% ipython --no-banner

In [1]: import numpy as np

In [2]: np.set_printoptions(suppress=True, linewidth=160)

In [3]: def rd(a):
   ...:     return np.round(a, 4) + 0
   ...: 

In [4]: X = np.load("out17.npy")

In [5]: X
Out[5]: 
array([[  6,  16,  -7,   8,   1,   4,  -3,  -5,   4],
       [ 16, -10,   1,  -2,   4,  -2,   7,   6,  -7],
       [ -7,   1, -12,   5,   4,  -3,  -7,  -4,   2],
       [  8,  -2,   5,  18,   3,  -6,   6,   8,  -1],
       [  1,   4,   4,   3,  -4,  12,  -3,   6,   2],
       [  4,  -2,  -3,  -6,  12,  18, -10, -16,   9],
       [ -3,   7,  -7,   6,  -3, -10, -14, -10,   7],
       [ -5,   6,  -4,   8,   6, -16, -10, -14, -14],
       [  4,  -7,   2,  -1,   2,   9,   7, -14, -16]])

In [6]: u, r1 = X[0], X[3]

In [7]: u @ u
Out[7]: np.int64(472)

In [8]: u @ r1
Out[8]: np.int64(42)

In [9]: p = (u @ r1) / (u @ u) * u

In [10]: rd(np.linalg.norm(u + r1) ** 2 + np.linalg.norm(u - r1) ** 2)
Out[10]: np.float64(2070.0)

In [11]: rd((r1 - p) @ u)
Out[11]: np.float64(0.0)

In [12]: rd(r1 - p)
Out[12]: array([ 7.4661, -3.4237,  5.6229, 17.2881,  2.911 , -6.3559,  6.2669,  8.4449, -1.3559])

In [13]: q, r_ = np.linalg.qr(X)

In [14]: q.shape, r_.shape
Out[14]: ((9, 9), (9, 9))

In [15]: rd(abs(r_[0, 0])), rd(np.linalg.norm(X[:, 0]))
Out[15]: (np.float64(21.7256), np.float64(21.7256))

In [16]: rd(q @ r_)
Out[16]: 
array([[  6.,  16.,  -7.,   8.,   1.,   4.,  -3.,  -5.,   4.],
       [ 16., -10.,   1.,  -2.,   4.,  -2.,   7.,   6.,  -7.],
       [ -7.,   1., -12.,   5.,   4.,  -3.,  -7.,  -4.,   2.],
       [  8.,  -2.,   5.,  18.,   3.,  -6.,   6.,   8.,  -1.],
       [  1.,   4.,   4.,   3.,  -4.,  12.,  -3.,   6.,   2.],
       [  4.,  -2.,  -3.,  -6.,  12.,  18., -10., -16.,   9.],
       [ -3.,   7.,  -7.,   6.,  -3., -10., -14., -10.,   7.],
       [ -5.,   6.,  -4.,   8.,   6., -16., -10., -14., -14.],
       [  4.,  -7.,   2.,  -1.,   2.,   9.,   7., -14., -16.]])

In [17]: Z = np.array([[3, 0, -3, 2, 2, 2, -3, -1], [0, -2, 0, 0, 1, 3, -2, -1]])

In [18]: E = np.repeat(Z, 30 // 2, axis=0)

In [19]: rng = np.random.default_rng(166391)

In [20]: E = E + 0.02 * rng.normal(size=E.shape)

In [21]: rd(E)
Out[21]: 
array([[ 2.9931,  0.0074, -3.0244,  1.9898,  2.0077,  1.9889, -3.0076, -1.044 ],
       [ 3.0182, -0.0071, -3.0148,  2.0231,  2.0195,  2.0101, -3.0044, -0.9474],
       [ 2.976 ,  0.0289, -2.9977,  2.007 ,  1.9927,  1.9636, -3.0068, -1.0093],
       [ 3.0222, -0.0082, -3.0019,  2.0118,  2.0184,  1.9951, -3.011 , -0.998 ],
       [ 2.9994, -0.0044, -3.0367,  1.9747,  1.9875,  1.9955, -3.0066, -0.9883],
       [ 3.0231,  0.0305, -2.9823,  2.0309,  2.0057,  2.0019, -3.0257, -0.9939],
       [ 3.0244, -0.0146, -2.9909,  1.9692,  2.0128,  1.995 , -2.9848, -0.9847],
       [ 3.0155, -0.0095, -3.0043,  1.9864,  1.9994,  1.9974, -3.0107, -0.9985],
       [ 3.005 ,  0.0225, -2.9843,  2.006 ,  2.0094,  2.0145, -3.0089, -0.9988],
       [ 2.9992, -0.0093, -3.0184,  2.0091,  2.0348,  1.9874, -3.0055, -0.9916],
       [ 2.9792, -0.0104, -2.9781,  1.9887,  1.9931,  1.9832, -2.9738, -1.0272],
       [ 2.9854, -0.0003, -3.0093,  2.018 ,  1.9787,  1.9903, -2.9635, -0.998 ],
       [ 3.0259, -0.0067, -2.9899,  1.9694,  2.0265,  1.9686, -2.9925, -1.0163],
       [ 3.0145,  0.0042, -3.0109,  1.9622,  2.0019,  2.    , -2.9952, -1.0049],
       [ 2.9893, -0.0279, -3.024 ,  1.981 ,  2.0177,  1.9936, -3.0177, -0.9757],
       [ 0.0075, -2.0228, -0.031 , -0.0113,  0.9872,  3.0125, -1.9857, -0.9926],
       [ 0.0237, -2.0047, -0.0866,  0.0026,  0.9832,  2.9914, -2.0104, -1.0062],
       [-0.0217, -1.9901, -0.0164,  0.0062,  0.9997,  3.0251, -2.0268, -1.02  ],
       [-0.0167, -1.9937, -0.0296,  0.0086,  0.9795,  2.9809, -1.968 , -1.0241],
       [-0.0034, -2.002 ,  0.0422, -0.0128,  0.9905,  3.0036, -1.9897, -0.9815],
       [ 0.0118, -2.0376,  0.0128,  0.0085,  1.0071,  3.004 , -1.9852, -1.021 ],
       [ 0.0057, -1.9755,  0.021 , -0.0032,  1.0302,  3.016 , -1.9875, -1.0118],
       [-0.0027, -1.9913,  0.0238,  0.0087,  0.9769,  3.0038, -2.0059, -1.0306],
       [ 0.0195, -2.0089, -0.0118, -0.0177,  1.0109,  3.0076, -2.004 , -1.0197],
       [ 0.0021, -1.9653,  0.    , -0.0087,  0.9937,  3.0113, -2.018 , -1.0293],
       [ 0.016 , -2.0109,  0.0012, -0.0092,  1.0106,  3.0032, -2.0048, -0.9661],
       [ 0.0068, -2.0167, -0.041 ,  0.0261,  1.0247,  3.0099, -1.9893, -1.0038],
       [ 0.0163, -2.0049, -0.0098, -0.0275,  0.9993,  3.0106, -2.0045, -0.988 ],
       [ 0.0064, -2.0098,  0.0073,  0.0239,  0.9541,  3.0219, -1.9861, -1.0018],
       [ 0.0157, -2.0088,  0.0185,  0.0158,  0.9985,  2.9993, -2.0035, -1.0128]])

In [22]: A2 = np.c_[E[:, :4] @ np.array([[-6, 6, -9, -7], [4, -8, 0, -6], [3, -9, 8, 9], [-4, 5, -7, 3]]), np.array([1, -1, 2, -1, -2, 2, 1, -2, -1, 0, -2, 0, 2, -2, -1, -1, -1, 1, 2, 1, 2, -1, 1, -1, -2, 0, -2, 0, 2, 1])]

In [23]: rd(A2)
Out[23]: 
array([[-34.9612,  55.0676, -65.0611, -42.2458,   1.    ],
       [-35.2745,  55.4151, -65.444 , -42.1486,  -1.    ],
       [-34.7619,  54.6397, -64.8157, -41.9646,   2.    ],
       [-35.2189,  55.275 , -65.2978, -42.088 ,  -1.    ],
       [-35.023 ,  55.2357, -65.1113, -42.3761,  -2.    ],
       [-35.0869,  54.8893, -65.2825, -42.093 ,   2.    ],
       [-35.054 ,  55.0268, -64.9309, -42.094 ,   1.    ],
       [-35.0897,  55.1398, -65.0786, -42.1309,  -2.    ],
       [-34.9165,  54.7382, -64.9606, -42.0102,  -1.    ],
       [-35.1239,  55.2805, -65.2032, -42.0762,   0.    ],
       [-34.806 ,  54.7053, -64.5587, -41.6289,  -2.    ],
       [-35.0136,  55.0885, -65.0695, -41.9261,   0.    ],
       [-35.0293,  54.9646, -64.9375, -42.1416,   2.    ],
       [-34.9516,  54.9622, -64.9531, -42.3381,  -2.    ],
       [-35.0433,  55.28  , -64.9625, -42.0305,  -1.    ],
       [ -8.184 ,  16.45  ,  -0.2362,  11.7719,  -1.    ],
       [ -8.4316,  16.973 ,  -0.9248,  11.0901,  -1.    ],
       [ -7.904 ,  15.9692,   0.021 ,  11.9635,   1.    ],
       [ -7.9976,  16.1584,  -0.1462,  11.8391,   2.    ],
       [ -7.8102,  15.5524,   0.4573,  12.3767,   1.    ],
       [ -8.2168,  16.2988,  -0.0629,  12.2845,   2.    ],
       [ -7.8607,  15.6339,   0.1388,  11.9927,  -1.    ],
       [ -7.9123,  15.7434,   0.1536,  12.2068,   1.    ],
       [ -8.1173,  16.2059,  -0.1457,  11.758 ,  -1.    ],
       [ -7.8395,  15.6921,   0.0411,  11.7504,  -2.    ],
       [ -8.0993,  16.1264,  -0.0698,  11.9367,   0.    ],
       [ -8.3356,  16.6748,  -0.5727,  11.7616,  -2.    ],
       [ -8.0367,  16.0872,  -0.0324,  11.7447,   0.    ],
       [ -8.1514,  16.1711,  -0.1665,  12.1512,   2.    ],
       [ -8.137 ,  16.0772,  -0.1039,  12.1567,   1.    ]])

In [24]: rd(np.linalg.lstsq(E, A2[:, 0])[0])
Out[24]: array([-6.,  4.,  3., -4.,  0.,  0.,  0.,  0.])

In [25]: rd(np.linalg.norm(A2 - E @ np.linalg.lstsq(E, A2)[0], axis=0))
Out[25]: array([0.    , 0.    , 0.    , 0.    , 6.3437])

In [26]: rd(np.linalg.norm(np.linalg.qr(E)[0].T @ A2, axis=0) ** 2 / ((A2 ** 2).sum(axis=0) + 1e-12))
Out[26]: array([1.    , 1.    , 1.    , 1.    , 0.3509])

In [27]: np.linalg.matrix_rank(A2)
Out[27]: np.int64(5)
